% python3 -q
>>> import numpy as np
>>> import numpy.linalg as la
>>> np.set_printoptions(suppress=True, linewidth=140)
>>> def rd(a):
...     return np.round(a, 1) + 0
... 
>>> W0 = np.load("block11.npy")
>>> W0
array([[ 0,  0,  1],
       [14, 17,  0],
       [ 2,  8, 10],
       [ 0,  0,  0],
       [ 0,  0, 12],
       [16, 21,  1],
       [16, 10,  0],
       [14,  9,  0],
       [ 8,  7,  0],
       [ 0,  0,  0],
       [ 0,  0,  0],
       [ 0,  0,  0],
       [ 0,  0,  0],
       [12,  5,  0],
       [ 6,  6,  0],
       [10,  1,  0],
       [ 8,  2,  0],
       [ 0,  0,  5],
       [ 0,  5,  9],
       [ 0,  0, 23],
       [ 0,  0, 18],
       [ 4, 11, 11],
       [14, 20,  4],
       [ 0,  0, 14],
       [ 4,  4,  0],
       [ 2,  5,  4],
       [14,  6,  0],
       [ 0,  0, 12],
       [ 0,  0,  4]])
>>> idx = W0[:, 0] > np.median(W0[:, 0])
>>> u = W0[idx].mean(axis=0) - W0[~idx].mean(axis=0)
>>> (((W0 - W0.mean(axis=0)) @ u > 0) == idx).mean()
np.float64(1.0)
>>> cen = W0 - W0.mean(axis=0)
>>> U, sigma, Vt = la.svd(cen, full_matrices=False)
>>> (np.sign(U[:, 0]) == np.sign(U[0, 0])).astype(int)
array([1, 0, 1, 1, 1, 0, 0, 0, 0, 1, 1, 1, 1, 0, 0, 0, 0, 1, 1, 1, 1, 0, 0, 1, 0, 1, 0, 1, 1])
>>> rd((sigma ** 2).sum() ** 2 / (sigma ** 4).sum())
np.float64(1.9)
>>> np.searchsorted(np.cumsum(sigma ** 2) / (sigma ** 2).sum(), 0.9) + 1
np.int64(2)
>>> rd(np.abs(Vt[-1]))
array([0.7, 0.6, 0.2])
>>> data = np.load("layer4.npy")
>>> data
array([[ -5,   4, -10,   8],
       [  5,   0,  10,   0],
       [ 10,  -8,  -5,   4],
       [-10,   0,   5,   0]])
>>> out = np.array([[-2, 2, -1], [0, 0, -2], [-1, 0, 2], [1, -1, -2]])
>>> data @ out
array([[ 28, -18, -39],
       [-20,  10,  15],
       [-11,  16, -12],
       [ 15, -20,  20]])
>>> np.vstack([data, out.T]).shape
(7, 4)
>>> rng = np.random.default_rng(927)
>>> idx = rng.integers(0, 2, 5)
>>> X = np.array([[0, 1, 3, 2, 2],
...     [2, 3, 3, 3, 0],
...     [1, 1, 3, 2, 0],
...     [1, 0, 1, 0, 3],
...     [1, 1, 2, 2, 0]]) * (idx[:, None] == idx)
>>> X
array([[0, 1, 3, 0, 2],
       [2, 3, 3, 0, 0],
       [1, 1, 3, 0, 0],
       [0, 0, 0, 0, 0],
       [1, 1, 2, 0, 0]])
>>> idx = rng.permutation(5)
>>> idx
array([3, 0, 4, 1, 2])
>>> out = X[idx][:, idx]
>>> rd(la.det(out)), rd(la.det(X[idx]))
(np.float64(0.0), np.float64(0.0))
>>> rd(np.sort(np.abs(la.eigvals(out))))
array([0. , 0.2, 1.2, 1.3, 5.9])
>>> np.trace(out)
np.int64(6)
>>> t3 = np.stack([X, 4 * X, X[::-1]])
>>> la.matrix_rank(t3)
array([4, 4, 4])
>>> t3.sum(axis=0)
array([[ 1,  6, 17,  0, 10],
       [10, 15, 15,  0,  0],
       [ 6,  6, 18,  0,  0],
       [ 2,  3,  3,  0,  0],
       [ 5,  6, 13,  0,  2]])
>>> la.matrix_rank(X, rtol=0.1)
np.int64(3)
>>> u = np.array([2, 3, 4])
>>> np.convolve(X[0], u)
array([ 0,  2,  9, 13, 16,  6,  8])
>>> np.polyval(u, X[0])
array([ 4,  9, 31,  4, 18])
>>> np.correlate(X[0], X[2], "full")
array([ 0,  0,  0,  3, 10,  4,  9,  2,  2])
>>> np.cross(X[0, :3], X[2, :3])
array([ 0,  3, -1])
>>> rd(np.sort(la.eigvals(X).real))
array([-1.3,  0. ,  0.2,  1.2,  5.9])
>>> rd(la.det(X))
np.float64(0.0)
>>> X @ X
array([[ 7,  8, 16,  0,  0],
       [ 9, 14, 24,  0,  4],
       [ 5,  7, 15,  0,  2],
       [ 0,  0,  0,  0,  0],
       [ 4,  6, 12,  0,  2]])
>>> (X != 0).astype(int)
array([[0, 1, 1, 0, 1],
       [1, 1, 1, 0, 0],
       [1, 1, 1, 0, 0],
       [0, 0, 0, 0, 0],
       [1, 1, 1, 0, 0]])
>>> m1 = np.load("a.npy")
>>> m1
array([[0., 0., 0., 5., 1., 1.],
       [0., 0., 0., 2., 4., 0.],
       [0., 0., 0., 0., 0., 0.],
       [5., 2., 0., 0., 0., 0.],
       [1., 4., 0., 0., 0., 0.],
       [1., 0., 0., 0., 0., 0.]])
>>> U, sigma, Vt = la.svd(X)
>>> vecs = Vt[:(sigma > 1e-8).sum()]
>>> vec = X[2] + 5 * X[4] + rng.integers(2) * np.eye(5)[1]
>>> vec
array([ 6.,  6., 13.,  0.,  0.])
>>> rd(np.diag(vecs.T @ vecs))
array([1., 1., 1., 0., 1.])
>>> rd(la.norm(vec - vecs.T @ vecs @ vec))
np.float64(0.0)
>>> U, sigma, Vt = la.svd(m1)
>>> vecs = Vt[:(sigma > 1e-8).sum()]
>>> vec = m1[4] + -2 * m1[3] + rng.integers(2) * np.eye(6)[1]
>>> vec
array([-9.,  1.,  0.,  0.,  0.,  0.])
>>> rd(la.norm(vec - vecs.T @ vecs @ vec))
np.float64(0.0)
>>> rd(vecs.T @ vecs)
array([[ 1. ,  0. ,  0. ,  0. ,  0. ,  0. ],
       [ 0. ,  1. ,  0. ,  0. ,  0. ,  0. ],
       [ 0. ,  0. ,  0. ,  0. ,  0. ,  0. ],
       [ 0. ,  0. ,  0. ,  1. ,  0. ,  0.2],
       [ 0. ,  0. ,  0. ,  0. ,  1. , -0.1],
       [ 0. ,  0. ,  0. ,  0.2, -0.1,  0.1]])
>>> la.matrix_rank(np.vstack([m1, vec]))
np.int64(4)
>>> rd(np.diag(vecs.T @ vecs))
array([1. , 1. , 0. , 1. , 1. , 0.1])
>>> rk = la.matrix_rank(m1)
>>> rk
np.int64(4)
>>> N = la.svd(m1)[2][rk:].T
>>> [int(la.matrix_rank(m1[:i])) for i in range(1, len(m1) + 1)]
[1, 2, 2, 3, 4, 4]
>>> rd(m1 @ N)
array([[0., 0.],
       [0., 0.],
       [0., 0.],
       [0., 0.],
       [0., 0.],
       [0., 0.]])
>>> rd(N @ N.T)
array([[ 0. ,  0. ,  0. ,  0. ,  0. ,  0. ],
       [ 0. ,  0. ,  0. ,  0. ,  0. ,  0. ],
       [ 0. ,  0. ,  1. ,  0. ,  0. ,  0. ],
       [ 0. ,  0. ,  0. ,  0. ,  0. , -0.2],
       [ 0. ,  0. ,  0. ,  0. ,  0. ,  0.1],
       [ 0. ,  0. ,  0. , -0.2,  0.1,  0.9]])
>>> [int(la.matrix_rank(m1[:, :j + 1])) for j in range(6)]
[1, 2, 2, 3, 4, 4]
>>> rd(la.det(m1))
np.float64(0.0)
>>> (m1 != 0).astype(int)
array([[0, 0, 0, 1, 1, 1],
       [0, 0, 0, 1, 1, 0],
       [0, 0, 0, 0, 0, 0],
       [1, 1, 0, 0, 0, 0],
       [1, 1, 0, 0, 0, 0],
       [1, 0, 0, 0, 0, 0]])
>>> (la.matrix_power((m1 != 0) + (m1.T != 0) + np.eye(6), 6) > 0).astype(int)
array([[1, 1, 0, 1, 1, 1],
       [1, 1, 0, 1, 1, 1],
       [0, 0, 1, 0, 0, 0],
       [1, 1, 0, 1, 1, 1],
       [1, 1, 0, 1, 1, 1],
       [1, 1, 0, 1, 1, 1]])
>>> m1 @ m1
array([[27., 14.,  0.,  0.,  0.,  0.],
       [14., 20.,  0.,  0.,  0.,  0.],
       [ 0.,  0.,  0.,  0.,  0.,  0.],
       [ 0.,  0.,  0., 29., 13.,  5.],
       [ 0.,  0.,  0., 13., 17.,  1.],
       [ 0.,  0.,  0.,  5.,  1.,  1.]])
>>> rd(np.sort(la.eigvals(m1).real))
array([-6.2, -3. ,  0. ,  0. ,  3. ,  6.2])
>>> np.all(la.eigvalsh(m1) > 0)
np.False_
>>> M = np.loadtxt("w.csv", delimiter=",")
>>> M
array([[ 0.2, -0.4, -1.5],
       [-0.6, -0.8, -3.2],
       [ 1.9,  1.1,  4.5],
       [-0.4,  1.5,  5.8],
       [ 0. , -0.4, -1.5],
       [-0.2, -0.9, -3.6],
       [-1.1, -0.6, -2.2],
       [-0.7, -1.5, -6. ],
       [-0.2,  0.6,  2.5],
       [ 1.2, -1.3, -5.2],
       [-0.6,  1.6,  6.3],
       [ 0.1,  0.2,  0.8],
       [ 0.5,  0. ,  0.1],
       [ 1. , -1. , -4.1],
       [ 0.3, -0.2, -0.6],
       [ 0.2, -0.2, -0.8],
       [-0.5,  0.4,  1.6],
       [ 2. , -0.1, -0.4],
       [-0.7, -1.5, -5.9],
       [ 1.2, -0.7, -2.9],
       [ 0.6,  0.2,  0.6],
       [-0.7,  0.4,  1.5],
       [ 2.1, -0.6, -2.5]])
>>> vec = np.array([0, -1, -1])
>>> a = np.maximum(M @ vec, 0)
>>> M * (a > 1e-9)[:, None]
array([[ 0.2, -0.4, -1.5],
       [-0.6, -0.8, -3.2],
       [ 0. ,  0. ,  0. ],
       [-0. ,  0. ,  0. ],
       [ 0. , -0.4, -1.5],
       [-0.2, -0.9, -3.6],
       [-1.1, -0.6, -2.2],
       [-0.7, -1.5, -6. ],
       [-0. ,  0. ,  0. ],
       [ 1.2, -1.3, -5.2],
       [-0. ,  0. ,  0. ],
       [ 0. ,  0. ,  0. ],
       [ 0. ,  0. ,  0. ],
       [ 1. , -1. , -4.1],
       [ 0.3, -0.2, -0.6],
       [ 0.2, -0.2, -0.8],
       [-0. ,  0. ,  0. ],
       [ 2. , -0.1, -0.4],
       [-0.7, -1.5, -5.9],
       [ 1.2, -0.7, -2.9],
       [ 0. ,  0. ,  0. ],
       [-0. ,  0. ,  0. ],
       [ 2.1, -0.6, -2.5]])
>>> rd(np.maximum(M @ vec, 0) - np.maximum(-M @ vec, 0))
array([ 1.9,  4. , -5.6, -7.3,  1.9,  4.5,  2.8,  7.5, -3.1,  6.5, -7.9, -1. , -0.1,  5.1,  0.8,  1. , -2. ,  0.5,  7.4,  3.6, -0.8, -1.9,
        3.1])
>>> rd(a)
array([1.9, 4. , 0. , 0. , 1.9, 4.5, 2.8, 7.5, 0. , 6.5, 0. , 0. , 0. , 5.1, 0.8, 1. , 0. , 0.5, 7.4, 3.6, 0. , 0. , 3.1])
>>> rd(M.T @ a)
array([   8.7,  -51.1, -203.9])
>>> rd(np.tanh(M @ vec))
array([ 1. ,  1. , -1. , -1. ,  1. ,  1. ,  1. ,  1. , -1. ,  1. , -1. , -0.8, -0.1,  1. ,  0.7,  0.8, -1. ,  0.5,  1. ,  1. , -0.7, -1. ,
        1. ])
>>> D = la.norm(M[:, None] - M[None], axis=-1)
>>> D.shape
(23, 23)
>>> np.unravel_index(D.round(6).argmax(), D.shape)
(np.int64(7), np.int64(10))
>>> out = M / la.norm(M, axis=1)
Traceback (most recent call last):
  File "<python-input-84>", line 1, in <module>
    out = M / la.norm(M, axis=1)
          ~~^~~~~~~~~~~~~~~~~~~~
ValueError: operands could not be broadcast together with shapes (23,3) (23,) 
>>> out = M / la.norm(M, axis=1, keepdims=True)
>>> C2 = out @ out.T
>>> rd(la.norm(out, axis=1))
array([1., 1., 1., 1., 1., 1., 1., 1., 1., 1., 1., 1., 1., 1., 1., 1., 1., 1., 1., 1., 1., 1., 1.])
>>> rd(C2[21])
array([-1. , -0.8,  0.7,  0.9, -0.9, -0.9, -0.6, -0.9,  0.9, -1. ,  0.9,  0.9, -0.2, -1. , -1. , -1. ,  1. , -0.6, -0.9, -1. ,  0.4,  1. ,
       -1. ])
>>> rd(np.degrees(np.arccos(np.clip(C2[21, 4], -1, 1))))
np.float64(155.7)
>>> cen = M - M.mean(axis=0)
>>> U, sigma, Vt = la.svd(cen, full_matrices=False)
>>> rd(cen.mean(axis=0))
array([0., 0., 0.])
>>> rd(sigma ** 2 / (sigma ** 2).sum())
array([0.9, 0.1, 0. ])
>>> rd(sigma)
array([16.5,  4.4,  0.1])
>>> np.searchsorted(np.cumsum(sigma ** 2) / (sigma ** 2).sum(), 0.9) + 1
np.int64(1)
>>> U, sigma, Vt = la.svd(M)
>>> np.argmax(sigma[:-1] / (sigma[1:] + 1e-6)) + 1
np.int64(2)
>>> out = U[:, :2] @ np.diag(sigma[:2]) @ Vt[:2]
>>> la.matrix_rank(out)
np.int64(2)
>>> rd(la.norm(M - out, 2)), rd(sigma[2])
(np.float64(0.1), np.float64(0.1))
>>> rd(out)
array([[ 0.2, -0.4, -1.5],
       [-0.6, -0.8, -3.2],
       [ 1.9,  1.1,  4.5],
       [-0.4,  1.5,  5.8],
       [ 0. , -0.4, -1.5],
       [-0.2, -0.9, -3.6],
       [-1.1, -0.6, -2.2],
       [-0.7, -1.5, -6. ],
       [-0.2,  0.6,  2.5],
       [ 1.2, -1.3, -5.2],
       [-0.6,  1.6,  6.3],
       [ 0.1,  0.2,  0.8],
       [ 0.5,  0. ,  0.1],
       [ 1. , -1. , -4.1],
       [ 0.3, -0.2, -0.6],
       [ 0.2, -0.2, -0.8],
       [-0.5,  0.4,  1.6],
       [ 2. , -0.1, -0.4],
       [-0.7, -1.5, -5.9],
       [ 1.2, -0.7, -2.9],
       [ 0.6,  0.2,  0.6],
       [-0.7,  0.4,  1.5],
       [ 2.1, -0.6, -2.5]])
>>> J = np.array([[0, 0, 0, -6, -10, -12],
...     [0, 0, 0, 0, -2, 6],
...     [0, 0, 0, 14, -10, 8],
...     [0, 0, 0, 3, 5, 6],
...     [0, 0, 0, 0, 1, -3],
...     [0, 0, 0, -7, 5, -4]])
>>> la.matrix_rank(J, rtol=0.1)
np.int64(3)
>>> rd(la.norm(J, 2) / la.norm(J))
np.float64(0.8)
>>> [round(float(x), 1) for x in la.svd(J, compute_uv=False)[:3]]
[23.1, 17.0, 5.1]
>>> np.argsort(-la.norm(J, axis=0).round(6), kind="stable")[:3]
array([5, 3, 4])
>>> out = J / la.norm(J, axis=1, keepdims=True)
>>> C2 = out @ out.T
>>> rd(C2[3])
array([-1. ,  0.5,  0.3,  1. , -0.5, -0.3])
>>> (np.abs(C2) > 0.9).astype(int)
array([[1, 0, 0, 1, 0, 0],
       [0, 1, 0, 0, 1, 0],
       [0, 0, 1, 0, 0, 1],
       [1, 0, 0, 1, 0, 0],
       [0, 1, 0, 0, 1, 0],
       [0, 0, 1, 0, 0, 1]])
>>> np.allclose(J @ J.T, J.T @ J)
False
>>> rd(np.abs(la.eigvals(J)).max())
np.float64(7.4)
>>> rd(np.sort(np.abs(la.eigvals(J))))
array([0. , 0. , 0. , 3.3, 7.4, 7.4])
>>> la.matrix_power(J, 3)
array([[   0,    0,    0,  -96,  440,  528],
       [   0,    0,    0,    0, -272, -264],
       [   0,    0,    0, -616,  440, -712],
       [   0,    0,    0,   48, -220, -264],
       [   0,    0,    0,    0,  136,  132],
       [   0,    0,    0,  308, -220,  356]])
>>> J @ J
array([[   0,    0,    0,   66, -100,   42],
       [   0,    0,    0,  -42,   28,  -18],
       [   0,    0,    0,  -14,  100,   82],
       [   0,    0,    0,  -33,   50,  -21],
       [   0,    0,    0,   21,  -14,    9],
       [   0,    0,    0,    7,  -50,  -41]])
>>> (J + J.T) / 2
array([[ 0. ,  0. ,  0. , -3. , -5. , -6. ],
       [ 0. ,  0. ,  0. ,  0. , -1. ,  3. ],
       [ 0. ,  0. ,  0. ,  7. , -5. ,  4. ],
       [-3. ,  0. ,  7. ,  3. ,  2.5, -0.5],
       [-5. , -1. , -5. ,  2.5,  1. ,  1. ],
       [-6. ,  3. ,  4. , -0.5,  1. , -4. ]])
>>> np.trace(J)
np.int64(0)
>>> rd(la.det(J))
np.float64(0.0)
